$ python -q
>>> import numpy as np
>>> from numpy import linalg as LA
>>> np.set_printoptions(precision=2, suppress=True, linewidth=120)
>>> cent = 10 * np.array([[-2.3, 1.5, -0.9], [-1.3, 1.1, -0.2], [-0.2, -1.0, 0.2]])
>>> rng = np.random.default_rng(850)
>>> lab = rng.integers(0, 3, 19)
>>> J = cent[lab] + rng.normal(size=(19, 3))
>>> J
array([[-11.96,  11.34,  -0.4 ],
       [-21.27,  16.46,  -7.85],
       [-13.79,   9.78,  -1.27],
       [-14.6 ,  11.09,  -1.29],
       [ -2.01, -10.04,   1.39],
       [-14.25,  10.21,  -2.01],
       [ -3.17, -12.34,   1.33],
       [-14.64,  10.2 ,  -3.51],
       [-15.52,  11.62,  -2.17],
       [-13.31,  11.35,  -0.39],
       [ -1.57, -11.02,   2.49],
       [ -0.72,  -8.57,   1.09],
       [ -1.12, -10.91,   0.92],
       [ -3.37, -10.63,   2.06],
       [ -1.01,  -9.16,   1.35],
       [ -2.48, -10.5 ,   1.92],
       [-23.36,  15.29,  -8.57],
       [-22.17,  14.83,  -7.15],
       [-11.85,  10.68,  -2.07]])
>>> G = np.cov(J, rowvar=False)
>>> np.polyfit(J[:, 2], J[:, 1], 1)
array([-2.78, -0.92])
>>> np.argwhere(np.triu(np.abs(np.corrcoef(J.T)) > 0.8, 1))
array([[0, 1],
       [0, 2],
       [1, 2]])
>>> G
array([[ 61.4 , -86.28,  24.46],
       [-86.28, 133.48, -31.89],
       [ 24.46, -31.89,  11.45]])
>>> proj = J @ LA.solve(J.T @ J, J.T)
>>> np.trace(proj)
np.float64(3.0)
>>> proj @ J[:, 1]
array([ 11.34,  16.46,   9.78,  11.09, -10.04,  10.21, -12.34,  10.2 ,  11.62,  11.35, -11.02,  -8.57, -10.91, -10.63,
        -9.16, -10.5 ,  15.29,  14.83,  10.68])
>>> np.round(LA.eigvalsh(proj), 2) + 0
array([0., 0., 0., 0., 0., 0., 0., 0., 0., 0., 0., 0., 0., 0., 0., 0., 1., 1., 1.])
>>> d = LA.norm(J[:, None] - J[None], axis=-1)
>>> d[5].round(6).argsort(kind="stable")[:4]
array([5, 2, 3, 7])
>>> d.shape
(19, 19)
>>> (d + 1e9 * np.eye(19)).round(6).argmin(axis=1)
array([ 9, 17,  5,  5, 15,  2, 13,  5,  3,  0, 15, 14,  4, 15, 11,  4, 17, 16,  0])
>>> d.mean(axis=1).argmax()
np.int64(16)
>>> np.unravel_index(d.round(6).argmax(), d.shape)
(np.int64(10), np.int64(16))
>>> d[:5, :5]
array([[ 0.  , 12.98,  2.56,  2.79, 23.65],
       [12.98,  0.  , 12.  , 10.79, 34.04],
       [ 2.56, 12.  ,  0.  ,  1.54, 23.21],
       [ 2.79, 10.79,  1.54,  0.  , 24.74],
       [23.65, 34.04, 23.21, 24.74,  0.  ]])
>>> vec = np.array([0, 0, 1])
>>> target = J @ vec
>>> np.round(LA.solve(J.T @ J, J.T @ target), 2) + 0
array([0., 0., 1.])
>>> target
array([-0.4 , -7.85, -1.27, -1.29,  1.39, -2.01,  1.33, -3.51, -2.17, -0.39,  2.49,  1.09,  0.92,  2.06,  1.35,  1.92,
       -8.57, -7.15, -2.07])
>>> np.round(LA.pinv(J) @ J, 2) + 0
array([[1., 0., 0.],
       [0., 1., 0.],
       [0., 0., 1.]])
>>> target = target + 0.1 * rng.normal(size=19)
>>> target
array([-0.34, -7.75, -1.25, -1.32,  1.48, -2.05,  1.44, -3.31, -1.96, -0.55,  2.55,  1.04,  0.9 ,  1.96,  1.32,  1.9 ,
       -8.49, -7.03, -2.21])
>>> coef, *_ = LA.lstsq(J, target)
>>> coef.round()
array([-0., -0.,  1.])
>>> np.round(J.T @ (target - J @ coef), 2) + 0
array([0., 0., 0.])
>>> F = np.loadtxt("x.csv", delimiter=",")
>>> F
array([[ 0.,  1.,  1.,  0.],
       [ 0.,  0., -2.,  3.],
       [ 0.,  0.,  0.,  2.],
       [ 0.,  0.,  0.,  0.]])
>>> def softmax(z):
...     e = np.exp(z - z.max(axis=-1, keepdims=True))
...     return e / e.sum(axis=-1, keepdims=True)
... 
>>> softmax(F).sum(axis=1)
array([1., 1., 1., 1.])
>>> softmax(F[0])
array([0.13, 0.37, 0.37, 0.13])
>>> np.round(softmax(10 * F[0]), 2) + 0
array([0. , 0.5, 0.5, 0. ])
>>> scores = F @ F.T / np.sqrt(4)
>>> np.round(softmax(scores), 2) + 0
array([[0.53, 0.07, 0.2 , 0.2 ],
       [0.  , 0.97, 0.03, 0.  ],
       [0.03, 0.68, 0.25, 0.03],
       [0.25, 0.25, 0.25, 0.25]])
>>> softmax(scores)[0] @ F
array([0.  , 0.53, 0.39, 0.61])
>>> np.round(softmax(scores + np.triu(np.full(scores.shape, -np.inf), 1)), 2) + 0
array([[1.  , 0.  , 0.  , 0.  ],
       [0.  , 1.  , 0.  , 0.  ],
       [0.04, 0.71, 0.26, 0.  ],
       [0.25, 0.25, 0.25, 0.25]])
